In [1]: import numpy as np

In [2]: np.set_printoptions(precision=2, suppress=True, linewidth=140, sign=" ")

In [3]: def tidy(a):
   ...:     return np.round(a, 2) + 0
   ...: 

In [4]: W0 = np.load("block14.npy")

In [5]: W0
Out[5]: 
array([[ 3.,  0.,  2.],
       [ 0.,  3.,  0.],
       [ 2.,  0.,  3.]])

In [6]: w, evecs = np.linalg.eig(W0)

In [7]: tidy(np.sort(np.linalg.eigvals(W0.T)))
Out[7]: array([ 1.,  3.,  5.])

In [8]: tidy(np.prod(w))
Out[8]: np.float64(15.0)

In [9]: w, evecs = np.linalg.eigvalsh(W0)
Traceback (most recent call last):
  Cell In[9], line 1
    w, evecs = np.linalg.eigvalsh(W0)
ValueError: too many values to unpack (expected 2)


In [10]: w, evecs = np.linalg.eigh(W0)

In [11]: tidy(w)
Out[11]: array([ 1.,  3.,  5.])

In [12]: w.sum(), np.trace(W0)
Out[12]: (np.float64(9.0), np.float64(9.0))

In [13]: tidy(evecs.T @ W0 @ evecs)
Out[13]: 
array([[ 1.,  0.,  0.],
       [ 0.,  3.,  0.],
       [ 0.,  0.,  5.]])

In [14]: E = np.load("a.npy")

In [15]: E
Out[15]: 
array([[-4.38, -4.28,  0.01],
       [ 1.49, -1.13, -1.39],
       [-6.18, -2.35, -5.67],
       [-3.14, -0.03,  1.81],
       [-5.76,  2.79, -3.5 ],
       [-4.27,  3.86,  0.75],
       [ 2.17,  3.23,  1.15],
       [-1.98, -0.56, -2.06],
       [ 1.32,  0.19,  0.94],
       [ 1.1 , -1.59, -0.65],
       [ 2.01, -0.25,  1.47],
       [ 1.41,  8.19, -4.95],
       [ 0.63, -3.45, -2.38],
       [-2.01, -1.82, -2.79],
       [ 2.04,  0.66, -0.88],
       [ 0.08, -3.75, -0.84],
       [ 1.66,  0.45,  0.92],
       [ 6.19, -1.3 ,  3.09],
       [-2.65,  1.49,  1.57]])

In [16]: dist = np.linalg.norm(E[:, None] - E[None], axis=-1)

In [17]: dist[12].round(6).argsort(kind="stable")[:4]
Out[17]: array([ 12,  15,   9,   1])

In [18]: np.unravel_index(dist.round(6).argmax(), dist.shape)
Out[18]: (np.int64(2), np.int64(17))

In [19]: mat = np.load("case5.npy")

In [20]: mat
Out[20]: 
array([[ 0.5 ,  0.5 ,  0.  ],
       [ 0.  ,  0.67,  0.33],
       [ 0.  ,  0.  ,  1.  ]])

In [21]: C2 = mat.T @ mat

In [22]: np.linalg.matrix_rank(C2)
Out[22]: np.int64(3)

In [23]: vec = np.array([1, 0, 0])

In [24]: mat * vec
Out[24]: 
array([[ 0.5,  0. ,  0. ],
       [ 0. ,  0. ,  0. ],
       [ 0. ,  0. ,  0. ]])

In [25]: (mat * vec).sum(axis=1)
Out[25]: array([ 0.5,  0. ,  0. ])

In [26]: np.sign((mat @ vec).round(6))
Out[26]: array([ 1.,  0.,  0.])

In [27]: np.linalg.norm(mat @ vec) <= np.linalg.norm(mat, 2) * np.linalg.norm(vec) + 1e-9
Out[27]: np.True_

In [28]: np.einsum("ij,j->i", mat, vec)
Out[28]: array([ 0.5,  0. ,  0. ])

In [29]: w, evecs = np.linalg.eig(mat)

In [30]: tidy(np.sort(np.linalg.eigvals(np.linalg.inv(mat))))
Out[30]: array([ 1.  ,  1.49,  2.  ])

In [31]: tidy(np.sort(np.linalg.eigvals(mat @ mat)))
Out[31]: array([ 0.25,  0.45,  1.  ])

In [32]: w
Out[32]: array([ 0.5 ,  0.67,  1.  ])

In [33]: r0 = np.array([2, 0, 2])

In [34]: A2 = mat + np.outer(r0, np.eye(3)[2])

In [35]: A2
Out[35]: 
array([[ 0.5 ,  0.5 ,  2.  ],
       [ 0.  ,  0.67,  0.33],
       [ 0.  ,  0.  ,  3.  ]])

In [36]: np.linalg.matrix_rank(A2 - mat)
Out[36]: np.int64(1)
